$ python3 -q
>>> import numpy as np
>>> import numpy.linalg as la
>>> np.set_printoptions(precision=1, suppress=True, linewidth=100, sign=" ")
>>> feats = np.load("sample2.npy")
>>> print(feats)
[[  0.1   1.1   2.4]
 [  0.1   1.5   3.3]
 [  0.    2.6   5.5]
 [ -0.1   0.3   0.4]
 [  0.1  -1.8  -3.5]
 [  0.   -1.3  -2.6]
 [  0.   -2.   -3.6]
 [  0.   -3.1  -6.5]
 [ -0.1  -2.1  -4.2]
 [ -0.1   0.6   1.1]
 [  0.   -0.3  -1. ]
 [  0.1   0.9   1.9]
 [  0.   -5.4 -10.7]
 [  0.   -0.9  -1.5]
 [ -0.1  -2.   -4.1]
 [  0.2   0.    0.2]
 [ -0.1  -0.6  -1.4]
 [ -0.1  -0.6  -1.6]
 [  0.    1.    2.1]
 [  0.1   0.2   0.6]
 [  0.1   3.8   7.7]
 [  0.1   1.3   2.5]]
>>> hat = feats @ la.solve(feats.T @ feats, feats.T)
>>> np.round(np.trace(hat), 1)
np.float64(3.0)
>>> np.round(hat @ feats[:, 0], 1) + 0
array([ 0.1,  0.1,  0. , -0.1,  0.1,  0. ,  0. ,  0. , -0.1, -0.1,  0. ,  0.1,  0. ,  0. , -0.1,
        0.2, -0.1, -0.1,  0. ,  0.1,  0.1,  0.1])
>>> print(np.round(np.diag(hat), 1) + 0)
[ 0.1  0.1  0.2  0.1  0.1  0.   0.3  0.2  0.1  0.1  0.2  0.1  0.4  0.1  0.1  0.3  0.1  0.1  0.
  0.1  0.2  0.1]
>>> np.round(la.eigvalsh(hat), 1) + 0
array([ 0.,  0.,  0.,  0.,  0.,  0.,  0.,  0.,  0.,  0.,  0.,  0.,  0.,  0.,  0.,  0.,  0.,  0.,
        0.,  1.,  1.,  1.])
>>> A2 = np.c_[feats[:, :2] @ np.array([[-2, 2], [-3, 2]]), np.array([-3, 1, 1, 1, -1, 2, -2, 3, -1, 1, 2, 0, 3, 1, 3, 1, 2, 2, -1, -2, -2, 3])]
>>> A2
array([[ -3.5,   2.4,  -3. ],
       [ -4.7,   3.2,   1. ],
       [ -7.8,   5.2,   1. ],
       [ -0.7,   0.4,   1. ],
       [  5.2,  -3.4,  -1. ],
       [  3.9,  -2.6,   2. ],
       [  6. ,  -4. ,  -2. ],
       [  9.3,  -6.2,   3. ],
       [  6.5,  -4.4,  -1. ],
       [ -1.6,   1. ,   1. ],
       [  0.9,  -0.6,   2. ],
       [ -2.9,   2. ,   0. ],
       [ 16.2, -10.8,   3. ],
       [  2.7,  -1.8,   1. ],
       [  6.2,  -4.2,   3. ],
       [ -0.4,   0.4,   1. ],
       [  2. ,  -1.4,   2. ],
       [  2. ,  -1.4,   2. ],
       [ -3. ,   2. ,  -1. ],
       [ -0.8,   0.6,  -2. ],
       [-11.6,   7.8,  -2. ],
       [ -4.1,   2.8,   3. ]])
>>> np.round(la.lstsq(feats, A2[:, 0])[0], 1) + 0
array([-2., -3.,  0.])
>>> la.norm(la.qr(feats)[0].T @ A2, axis=0) ** 2 / ((A2 ** 2).sum(axis=0) + 1e-12)
array([ 1. ,  1. ,  0.3])
>>> cen = (A2 - A2.mean(axis=0)) / A2.std(axis=0)
>>> cen.std(axis=0)
array([ 1.,  1.,  1.])
>>> np.argwhere(np.abs(cen) > 2)
array([[ 12,   0],
       [ 12,   1],
       [ 20,   0],
       [ 20,   1]])
>>> coef = la.lstsq(np.delete(cen, 0, axis=1), cen[:, 0])[0]
>>> np.abs(coef).argmax()
np.int64(0)
>>> round(float(1 - np.var(cen[:, 0] - np.delete(cen, 0, axis=1) @ coef)), 1)
1.0
>>> coef.round(1) + 0
array([-1.,  0.])
>>> cen = (feats - feats.mean(axis=0)) / feats.std(axis=0)
>>> cen.std(axis=0)
array([ 1.,  1.,  1.])
>>> coef = la.lstsq(np.delete(cen, 1, axis=1), cen[:, 1])[0]
>>> np.abs(coef).argmax()
np.int64(1)
>>> rng = np.random.default_rng(67831)
>>> data = np.array([[3, -1, 0], [3, 1, 3], [0, -2, 0], [-2, 0, 0]]) * (rng.random((4, 3)) < 0.3)
>>> data
array([[ 0,  0,  0],
       [ 3,  0,  3],
       [ 0,  0,  0],
       [-2,  0,  0]])
>>> # row 2 repeats row 0
>>> np.abs(np.diag(la.qr(data)[1])) > 1e-9
array([ True, False,  True])
>>> round(float(np.trace(la.pinv(data) @ data)), 1)
2.0
>>> la.lstsq(data[:-1].T, data[-1])[2]
np.int32(1)
>>> np.argsort(-la.norm(data, axis=0).round(6), kind="stable")[:3]
array([ 0,  2,  1])
>>> print(la.matrix_rank(data, rtol=0.1))
2
>>> def softmax(z):
...     e = np.exp(z - z.max(axis=-1, keepdims=True))
...     return e / e.sum(axis=-1, keepdims=True)
... 
>>> np.round(softmax(data[1]), 1) + 0
array([ 0.5,  0. ,  0.5])
>>> softmax(data).sum(axis=1)
array([ 1.,  1.,  1.,  1.])
>>> att = data @ data.T / np.sqrt(3)
>>> softmax(att)[1] @ data
array([ 3.,  0.,  3.])
>>> np.round(softmax(att + np.triu(np.full(att.shape, -np.inf), 1)), 1) + 0
array([[ 1. ,  0. ,  0. ,  0. ],
       [ 0. ,  1. ,  0. ,  0. ],
       [ 0.3,  0.3,  0.3,  0. ],
       [ 0.1,  0. ,  0.1,  0.8]])
>>> A2 = np.array([[-3, 5, 4, -5], [-5, -5, 0, 1], [4, 0, 3, -3], [2, -1, 1, -1]])
>>> X = np.triu(A2, 1)
>>> X
array([[ 0,  5,  4, -5],
       [ 0,  0,  0,  1],
       [ 0,  0,  0, -3],
       [ 0,  0,  0,  0]])
>>> lab = rng.permutation(4)
>>> lab
array([ 3,  0,  2,  1])
>>> A2 = X[lab][:, lab]
>>> np.sort(np.abs(la.eigvals(A2)))
array([ 0.,  0.,  0.,  0.])
>>> np.diag(A2)
array([ 0,  0,  0,  0])
>>> U, sigma, VT = la.svd(data)
>>> V = VT[:(sigma > 1e-8).sum()]
>>> x0 = data[1] + -3 * data[3] + rng.integers(2) * np.eye(3)[0]
>>> x0
array([ 9.,  0.,  3.])
>>> np.diag(V.T @ V)
array([ 1.,  0.,  1.])
>>> la.matrix_rank(np.vstack([data, x0]))
np.int64(2)
>>> U, sigma, VT = la.svd(X)
>>> V = VT[:(sigma > 1e-8).sum()]
>>> x0 = X[0] + 5 * X[2] + rng.integers(2) * np.eye(4)[3]
>>> print(x0)
[  0.   5.   4. -20.]
>>> np.diag(V.T @ V)
array([ 0. ,  0.6,  0.4,  1. ])
>>> print(np.allclose(V.T @ V @ x0, x0))
True
>>> la.matrix_rank(np.vstack([X, x0]))
np.int64(2)
>>> np.round(V.T @ V, 1) + 0
array([[ 0. ,  0. ,  0. ,  0. ],
       [ 0. ,  0.6,  0.5,  0. ],
       [ 0. ,  0.5,  0.4,  0. ],
       [ 0. ,  0. ,  0. ,  1. ]])
